% ipython --no-banner

In [1]: import numpy as np

In [2]: import numpy.linalg as la

In [3]: np.set_printoptions(precision=2, suppress=True, linewidth=140)

In [4]: arr = np.array([[-1, 1, -2, -1, 2, 0],
   ...:     [0, 1, -1, -2, 1, -1],
   ...:     [0, 0, 0, 2, 1, 1],
   ...:     [0, 0, 0, -1, -2, 2],
   ...:     [0, 0, 0, 0, -1, -2],
   ...:     [0, 0, 0, 0, 0, 0]])

In [5]: # rank 5

In [6]: try:
   ...:     la.inv(arr)
   ...: except la.LinAlgError as e:
   ...:     print(repr(e))
   ...: 
LinAlgError('Singular matrix')

In [7]: print(round(float(np.trace(la.pinv(arr) @ arr)), 2))
5.0

In [8]: print(la.lstsq(arr[:-1].T, arr[-1])[2])
5

In [9]: print(np.allclose(arr[:-1].T @ la.lstsq(arr[:-1].T, arr[-1])[0], arr[-1]))
True

In [10]: gram = arr.T @ arr

In [11]: print(np.trace(gram), (arr ** 2).sum())
39 39

In [12]: print(gram)
[[ 1 -1  2  1 -2  0]
 [-1  2 -3 -3  3 -1]
 [ 2 -3  5  4 -5  1]
 [ 1 -3  4 10  0  2]
 [-2  3 -5  0 11 -2]
 [ 0 -1  1  2 -2 10]]

In [13]: left, sigma, VT = la.svd(arr)

In [14]: print(sigma)
[4.28 3.25 2.98 1.02 0.45 0.  ]

In [15]: A2 = left[:, :5] @ np.diag(sigma[:5]) @ VT[:5]

In [16]: print(np.round(la.norm(arr - A2, 2), 2), sigma[5])
0.0 0.0

In [17]: print(A2.round(2) + 0)
[[-1.  1. -2. -1.  2.  0.]
 [ 0.  1. -1. -2.  1. -1.]
 [ 0.  0.  0.  2.  1.  1.]
 [ 0.  0.  0. -1. -2.  2.]
 [ 0.  0.  0.  0. -1. -2.]
 [ 0.  0.  0.  0.  0.  0.]]

In [18]: print(round(float(np.abs(arr - A2).max()), 2))
0.0

In [19]: print(la.matrix_rank(A2))
5

In [20]: print(la.matrix_rank(arr, rtol=0.05))
5

In [21]: print(round(float(la.norm(arr - A2) / la.norm(arr)), 2))
0.0

In [22]: print(np.sort(la.eigvals(arr)))
[-1. -1. -1.  0.  0.  1.]

In [23]: print(arr @ arr)
[[ 1  0  1 -4 -3 -9]
 [ 0  1 -1 -2  3 -8]
 [ 0  0  0 -2 -5  2]
 [ 0  0  0  1  4  2]
 [ 0  0  0  0  1  2]
 [ 0  0  0  0  0  0]]

In [24]: A2 = np.array([[-6, -8], [2, -1], [7, 5], [-1, 3], [3, -3], [0, -5]])

In [25]: cent = np.array([[-3, -1, 3, 3], [0, 0, 1, 1]])

In [26]: rng = np.random.default_rng(2429)

In [27]: M = A2 @ cent + 0.1 * rng.normal(size=(6, 4))

In [28]: print(M)
[[ 18.37   5.98 -26.19 -25.93]
 [ -5.93  -2.11   5.     5.01]
 [-21.06  -6.91  26.07  25.78]
 [  3.04   1.05   0.15   0.13]
 [ -8.78  -3.05   5.92   6.06]
 [  0.11   0.06  -4.83  -4.92]]

In [29]: left, sigma, VT = la.svd(M)

In [30]: print(sigma)
[61.9   6.42  0.23  0.06]

In [31]: A2 = left[:, :2] @ np.diag(sigma[:2]) @ VT[:2]

In [32]: print(np.round(np.abs(M - A2).max(), 2))
0.1

In [33]: print(round(la.norm(M - A2, 2), 2), np.round(sigma[2], 2))
0.23 0.23

In [34]: A = np.array([[-18, -16, -12],
    ...:     [9, 8, 6],
    ...:     [-18, -16, -12],
    ...:     [0, 0, 0],
    ...:     [0, 0, 0],
    ...:     [-18, -16, -12],
    ...:     [27, 24, 18],
    ...:     [27, 24, 18]])

In [35]: left, sigma, VT = la.svd(A)

In [36]: V = VT[:(sigma > 1e-8).sum()]

In [37]: x = A[1] + -2 * A[0] + rng.integers(2) * np.eye(3)[1]

In [38]: print(x)
[45. 40. 30.]

In [39]: print(np.diag(V.T @ V))
[0.45 0.35 0.2 ]

In [40]: print(V.T @ V)
[[0.45 0.4  0.3 ]
 [0.4  0.35 0.27]
 [0.3  0.27 0.2 ]]

In [41]: print(round(float(la.norm(x - V.T @ V @ x)), 2))
0.0

In [42]: print(np.allclose(V.T @ V @ x, x))
True

In [43]: print(la.matrix_rank(np.vstack([A, x])))
1

In [44]: left, sigma, VT = la.svd(A)

In [45]: print(np.argmax(sigma[:-1] / (sigma[1:] + 1e-6)) + 1)
1

In [46]: print(sigma.round(2) + 0)
[74.91  0.    0.  ]

In [47]: A2 = left[:, :1] @ np.diag(sigma[:1]) @ VT[:1]

In [48]: print(A2)
[[-18. -16. -12.]
 [  9.   8.   6.]
 [-18. -16. -12.]
 [  0.   0.   0.]
 [  0.   0.   0.]
 [-18. -16. -12.]
 [ 27.  24.  18.]
 [ 27.  24.  18.]]

In [49]: print(round(la.norm(A - A2) / la.norm(A), 2))
0.0

In [50]: print(round(float(np.abs(A - A2).max()), 2))
0.0

In [51]: print(la.cond(A2) > 100)
True

In [52]: blk = np.stack([M, 5 * M, M[::-1]])

In [53]: print(la.norm(blk, axis=(1, 2)))
[ 62.23 311.15  62.23]

In [54]: print((blk @ M.T).shape)
(3, 6, 6)

In [55]: print(la.matrix_rank(blk))
[4 4 4]

In [56]: F = np.loadtxt("arr.csv", delimiter=",")

In [57]: print(F)
[[-1.56 -0.37 -0.64 -1.34  2.05]
 [ 0.21 -0.03 -1.98 -1.27  1.85]
 [ 1.63  1.64 -1.04 -1.33  0.9 ]
 [-0.59 -1.03  1.72 -1.98 -0.85]
 [ 1.2  -0.24 -0.9  -2.23  1.31]
 [-1.03 -1.44  1.1  -2.13  0.37]
 [ 1.49 -0.14 -1.8  -0.92  1.64]
 [-0.67  1.57  1.33  1.81 -1.03]
 [ 1.23 -2.32  0.02 -1.04  1.02]
 [ 0.52 -1.02  1.82 -0.18  2.08]
 [ 1.61  2.26  0.63  0.77  0.56]
 [ 1.25  0.17  0.74  0.08  2.62]
 [-1.27 -1.   -1.68 -0.54 -1.81]
 [ 0.41  2.01  1.19 -1.24 -1.37]
 [-1.96  2.18 -0.23 -0.49 -0.3 ]
 [ 0.37 -2.71  0.44  0.72 -0.89]
 [-0.05  2.17 -1.91  0.68 -0.43]
 [ 1.77 -1.7   0.39  1.46  0.83]
 [-0.59  0.62 -0.24  0.9  -2.72]
 [ 0.2   0.14  0.78  2.71 -1.  ]
 [ 0.02 -1.   -2.79 -0.07 -0.47]
 [-2.51  1.57  0.49  0.03  0.1 ]]

In [58]: Ac = (F - F.mean(axis=0)) / F.std(axis=0)

In [59]: print(np.argwhere(np.abs(Ac) > 2))
[[18  4]
 [19  3]
 [20  2]
 [21  0]]

In [60]: c = la.lstsq(np.delete(Ac, 4, axis=1), Ac[:, 4])[0]

In [61]: print(c)
[ 0.41 -0.03  0.02 -0.37]

In [62]: print(np.abs(c).argmax())
0

In [63]: d = la.norm(F[:, None] - F[None], axis=-1)

In [64]: print(np.unravel_index(d.round(6).argmax(), d.shape))
(np.int64(14), np.int64(17))

In [65]: print((d + 1e9 * np.eye(22)).round(6).argmin(axis=1))
[ 1  6  6  5  6  3  1 19  4 11  2  9 20 14 21 17 14 15  7  7 12 14]

In [66]: print(d.mean(axis=1).argmax())
19

In [67]: print(d[20].round(6).argsort(kind="stable")[:4])
[20 12  1  6]

In [68]: m1 = np.load("test0.npy")

In [69]: print(m1)
[[ 0.13  0.04  0.13  0.21  0.21 -0.04]
 [ 0.04  0.01  0.04  0.07  0.07 -0.01]
 [ 0.13  0.04  0.13  0.21  0.21 -0.04]
 [ 0.21  0.07  0.21  0.36  0.36 -0.07]
 [ 0.21  0.07  0.21  0.36  0.36 -0.07]
 [-0.04 -0.01 -0.04 -0.07 -0.07  0.01]]

In [70]: # column 2 repeats column 0

In [71]: evals, V = la.eigh(m1)

In [72]: print(np.round(V.T @ V, 2) + 0)
[[1. 0. 0. 0. 0. 0.]
 [0. 1. 0. 0. 0. 0.]
 [0. 0. 1. 0. 0. 0.]
 [0. 0. 0. 1. 0. 0.]
 [0. 0. 0. 0. 1. 0.]
 [0. 0. 0. 0. 0. 1.]]

In [73]: print(evals.round(2) + 0)
[0. 0. 0. 0. 0. 1.]

In [74]: print((evals > 1e-8).sum(), (evals < -1e-8).sum())
1 0

In [75]: print(V @ np.diag(evals) @ V.T)
[[ 0.13  0.04  0.13  0.21  0.21 -0.04]
 [ 0.04  0.01  0.04  0.07  0.07 -0.01]
 [ 0.13  0.04  0.13  0.21  0.21 -0.04]
 [ 0.21  0.07  0.21  0.36  0.36 -0.07]
 [ 0.21  0.07  0.21  0.36  0.36 -0.07]
 [-0.04 -0.01 -0.04 -0.07 -0.07  0.01]]

In [76]: print(np.abs(V[:, -1]))
[0.36 0.12 0.36 0.6  0.6  0.12]

In [77]: print(np.unique(evals.round(6) + 0, return_counts=True)[1])
[5 1]

In [78]: x = np.array([0, 0, 1, -2, -1, 1])

In [79]: print(m1 @ m1 @ x)
[-0.56 -0.19 -0.56 -0.93 -0.93  0.19]

In [80]: print(np.trace(m1))
1.0

In [81]: w1 = np.array([[2, 3, 2, 3, 3],
    ...:     [3, 3, 1, 3, 1],
    ...:     [3, 2, 1, 3, 0],
    ...:     [3, 3, 2, 0, 3],
    ...:     [0, 2, 3, 0, 0],
    ...:     [2, 1, 1, 2, 0]])

In [82]: c = np.array([-2, 0, -2, -2, -2])

In [83]: act = np.maximum(m1 @ w1 + c, 0)

In [84]: print(act)
[[0.   1.8  0.   0.   0.  ]
 [0.   0.6  0.   0.   0.  ]
 [0.   1.8  0.   0.   0.  ]
 [0.21 3.   0.43 0.   0.  ]
 [0.21 3.   0.43 0.   0.  ]
 [0.   0.   0.   0.   0.  ]]

In [85]: print(la.matrix_rank(act))
2

In [86]: cent = np.array([[2, 3, 1], [3, -3, 1], [2, 0, -1], [1, 0, -2], [-1, -1, -3]])

In [87]: print(w1 @ cent)
[[ 17  -6 -12]
 [ 19  -1  -4]
 [ 17   3  -2]
 [ 16  -3  -5]
 [ 12  -6  -1]
 [ 11   3  -2]]

In [88]: cent = F[[13, 20]].astype(float)

In [89]: for _ in range(6):
    ...:     labels = la.norm(F[:, None] - cent, axis=-1).argmin(axis=1)
    ...:     cent = np.array([F[labels == j].mean(axis=0) for j in range(2)])
    ...: 

In [90]: print(labels)
[1 1 1 1 1 1 1 0 1 1 0 1 1 0 0 1 0 1 0 0 1 0]

In [91]: print(cent[1] - cent[0])
[ 0.82 -2.36 -0.58 -1.42  1.53]

In [92]: print(np.bincount(labels))
[ 8 14]

In [93]: print(cent)
[[-0.44  1.56  0.26  0.65 -0.77]
 [ 0.37 -0.8  -0.33 -0.77  0.76]]

In [94]: rk = la.matrix_rank(m1)

In [95]: print(rk)
1

In [96]: ns = la.svd(m1)[2][rk:].T

In [97]: print(ns @ ns.T)
[[ 0.87 -0.04 -0.13 -0.21 -0.21  0.04]
 [-0.04  0.99 -0.04 -0.07 -0.07  0.01]
 [-0.13 -0.04  0.87 -0.21 -0.21  0.04]
 [-0.21 -0.07 -0.21  0.64 -0.36  0.07]
 [-0.21 -0.07 -0.21 -0.36  0.64  0.07]
 [ 0.04  0.01  0.04  0.07  0.07  0.99]]

In [98]: print(la.matrix_rank(m1.T @ m1), la.matrix_rank(m1 @ m1.T))
1 1

In [99]: print([int(la.matrix_rank(np.delete(m1, i, axis=0))) for i in range(6)])
[1, 1, 1, 1, 1, 1]

In [100]: mat = np.array([[-3, 4, -1, -3],
     ...:     [4, -2, -1, 3],
     ...:     [-4, 4, 5, -5],
     ...:     [-3, 3, 1, 5],
     ...:     [0, -4, -2, 0],
     ...:     [4, -2, -1, 3]])

In [101]: print(mat)
[[-3  4 -1 -3]
 [ 4 -2 -1  3]
 [-4  4  5 -5]
 [-3  3  1  5]
 [ 0 -4 -2  0]
 [ 4 -2 -1  3]]

In [102]: # row 5 repeats row 1

In [103]: x = np.array([2, -3, -2, 1])

In [104]: target = mat @ x

In [105]: print(la.lstsq(mat, target)[0])
[ 2. -3. -2.  1.]

In [106]: print(la.solve(mat.T @ mat, mat.T @ target))
[ 2. -3. -2.  1.]

In [107]: try:
     ...:     la.solve(mat, target)
     ...: except la.LinAlgError as e:
     ...:     print("failed:", e)
     ...: 
failed: Last 2 dimensions of the array must be square

In [108]: target = target + 0.3 * rng.normal(size=6)

In [109]: print(target)
[-18.85  18.96 -34.89 -11.89  15.76  19.33]

In [110]: c, *_ = la.lstsq(mat, target)

In [111]: print([round(float(la.norm(la.solve(mat.T @ mat + lam * np.eye(4), mat.T @ target))), 2) for lam in (0, 1, 10, 100)])
[4.22, 4.18, 3.9, 2.51]

In [112]: K = np.array([[5, -1, 4, -4], [-3, -3, -5, -4], [-1, 4, -5, -2]])

In [113]: K[-1] = K[0] + -3 * K[1]

In [114]: print(K)
[[ 5 -1  4 -4]
 [-3 -3 -5 -4]
 [14  8 19  8]]

In [115]: # null space of dimension 2

In [116]: left, sigma, VT = la.svd(K)

In [117]: V = VT[:(sigma > 1e-8).sum()]

In [118]: x = K[1] + -2 * K[0] + rng.integers(2) * np.eye(4)[3]

In [119]: print(x)
[-13.  -1. -13.   4.]

In [120]: print(V.T @ V)
[[ 0.48  0.01  0.46 -0.19]
 [ 0.01  0.21  0.16  0.38]
 [ 0.46  0.16  0.55  0.09]
 [-0.19  0.38  0.09  0.75]]

In [121]: print(la.matrix_rank(K, rtol=0.1))
2

In [122]: print(np.argsort(-la.norm(K, axis=0).round(6), kind="stable")[:3])
[2 0 3]

In [123]: print(np.abs(K).max())
19

In [124]: K[:, 4]
Traceback (most recent call last):
  Cell In[124], line 1
    K[:, 4]
IndexError: index 4 is out of bounds for axis 1 with size 4


In [125]: print(np.diff(K, axis=0))
[[-8 -2 -9  0]
 [17 11 24 12]]

In [126]: print(K.sum(axis=1))
[  4 -15  49]

In [127]: print(K - K[0])
[[ 0  0  0  0]
 [-8 -2 -9  0]
 [ 9  9 15 12]]

In [128]: gram = K.T @ K

In [129]: print(np.trace(gram), (K ** 2).sum())
802 802

In [130]: print(np.allclose(gram, gram.T))
True

In [131]: print(np.round(la.eigvalsh(gram)[::-1], 2) + 0)
[755.93  46.07   0.     0.  ]

In [132]: data = np.loadtxt("w.csv", delimiter=",")

In [133]: print(data)
[[ 1. -2.  4. -8.]
 [ 1. -1.  1. -1.]
 [ 1.  0.  0.  0.]
 [ 1.  1.  1.  1.]
 [ 1.  2.  4.  8.]
 [ 1.  3.  9. 27.]]

In [134]: # row 5 dominates

In [135]: r0, v = data[5], data[4]

In [136]: print(r0 @ r0)
820.0

In [137]: print(r0 @ v)
259.0

In [138]: p = (r0 @ v) / (r0 @ r0) * r0

In [139]: print(np.round((v - p) @ r0, 2))
0.0

In [140]: print(np.outer(r0, v))
[[  1.   2.   4.   8.]
 [  3.   6.  12.  24.]
 [  9.  18.  36.  72.]
 [ 27.  54. 108. 216.]]

In [141]: print(np.round(la.norm(r0 + v) ** 2 + la.norm(r0 - v) ** 2, 2))
1810.0

In [142]: x = np.array([-2, -2, 3, 0])

In [143]: target = data @ x

In [144]: print(np.round(la.solve(data.T @ data, data.T @ target), 2) + 0)
[-2. -2.  3.  0.]

In [145]: print(target)
[14.  3. -2. -1.  6. 19.]

In [146]: print(np.round(la.lstsq(data, target)[0], 2) + 0)
[-2. -2.  3.  0.]

In [147]: target = target + 0.1 * rng.normal(size=6)

In [148]: print(target)
[13.92  2.86 -1.97 -0.98  5.94 19.08]

In [149]: c, *_ = la.lstsq(data, target)

In [150]: print([round(float(la.norm(la.solve(data.T @ data + lam * np.eye(4), data.T @ target))), 2) for lam in (0, 1, 10, 100)])
[4.13, 3.51, 2.31, 0.95]

In [151]: print(c.round(2) + 0)
[-2.03 -1.98  3.    0.  ]

In [152]: print(round(la.norm(target - data @ c), 2))
0.13
